>>> import numpy as np
>>> np.set_printoptions(suppress=True, linewidth=140)
>>> J = np.load("block16.npy")
>>> J
array([[ 0.36,  0.51,  0.9 , -0.24],
       [ 1.19, -0.56, -1.4 , -0.21],
       [ 0.08, -0.4 , -0.8 ,  0.08]])
>>> # looks like rank 2
>>> np.linalg.cond(J) > 100
np.True_
>>> [round(float(x), 2) for x in np.linalg.svd(J, compute_uv=False)[:3]]
[2.19, 0.99, 0.0]
>>> np.linalg.matrix_rank(J, rtol=0.1)
np.int64(2)
>>> round(np.linalg.norm(J, 2) / np.linalg.norm(J), 2)
np.float64(0.91)
>>> np.linalg.norm(J, axis=1).argmax()
np.int64(1)
>>> np.round(np.linalg.norm(J, axis=1), 2)
array([1.12, 1.93, 0.9 ])
>>> np.round(np.linalg.norm(J, 2), 2)
np.float64(2.19)
>>> round(float(np.linalg.norm(J, 1)), 2), round(np.linalg.norm(J, np.inf), 2)
(3.1, np.float64(3.36))
>>> B = J / np.linalg.norm(J, axis=1, keepdims=True)
>>> C2 = B @ B.T
>>> C2.round(2)
array([[ 1.  , -0.49, -0.9 ],
       [-0.49,  1.  ,  0.82],
       [-0.9 ,  0.82,  1.  ]])
>>> np.round(np.degrees(np.arccos(np.clip(C2[0, 1], -1, 1))), 2)
np.float64(119.5)
>>> np.round(np.linalg.norm(B, axis=1), 2)
array([1., 1., 1.])
>>> C2[0].round(2)
array([ 1.  , -0.49, -0.9 ])
>>> (np.abs(C2) > 0.9).astype(int)
array([[1, 0, 1],
       [0, 1, 0],
       [1, 0, 1]])
>>> np.argwhere(np.triu(np.abs(C2) > 0.95, 1))
array([], shape=(0, 2), dtype=int64)
>>> K = np.array([[2, 2, 2], [0, 1, 1], [-1, 1, 0]])
>>> K[2] = K[1]
>>> K
array([[2, 2, 2],
       [0, 1, 1],
       [0, 1, 1]])
>>> np.round(np.linalg.norm(K, 2) / np.linalg.norm(K), 2)
np.float64(0.97)
>>> np.argsort(-np.linalg.norm(K, axis=0).round(6), kind="stable")[:3]
array([1, 2, 0])
>>> m1 = np.load("mat.npy")
>>> m1
array([[ 0.66,  1.41, -0.63],
       [-0.67, -1.32,  0.77],
       [ 1.09,  1.88, -1.01],
       [-1.01, -2.16,  1.03],
       [-1.44, -3.02,  1.46],
       [ 1.85,  3.93, -2.08],
       [-0.72, -1.05,  0.36],
       [-0.56, -1.47,  0.6 ],
       [-0.15, -0.42,  0.18],
       [ 1.12,  2.31, -0.98],
       [-0.75, -1.24,  0.74],
       [-0.15, -0.63,  0.39],
       [-0.27, -0.7 ,  0.39],
       [ 0.  ,  0.21,  0.13],
       [-0.66, -1.35,  0.76],
       [-0.86, -1.82,  0.87],
       [-0.15, -0.18,  0.08],
       [-1.04, -2.23,  0.99],
       [-1.83, -3.84,  1.76],
       [-0.3 , -0.97,  0.44]])
>>> lab = m1[:, 1] > np.median(m1[:, 1])
>>> f = m1[lab].mean(axis=0) - m1[~lab].mean(axis=0)
>>> ((m1 - m1.mean(axis=0)) @ f > 0).astype(int)
array([1, 0, 1, 0, 0, 1, 0, 0, 1, 1, 0, 1, 0, 1, 0, 0, 1, 0, 0, 0])
>>> np.argsort(-np.abs(f).round(6), kind="stable")
array([1, 0, 2])
>>> lab.astype(int)
array([1, 0, 1, 0, 0, 1, 0, 0, 1, 1, 0, 1, 1, 1, 0, 0, 1, 0, 0, 1])
>>> (((m1 - m1.mean(axis=0)) @ f > 0) == lab).mean()
np.float64(0.9)
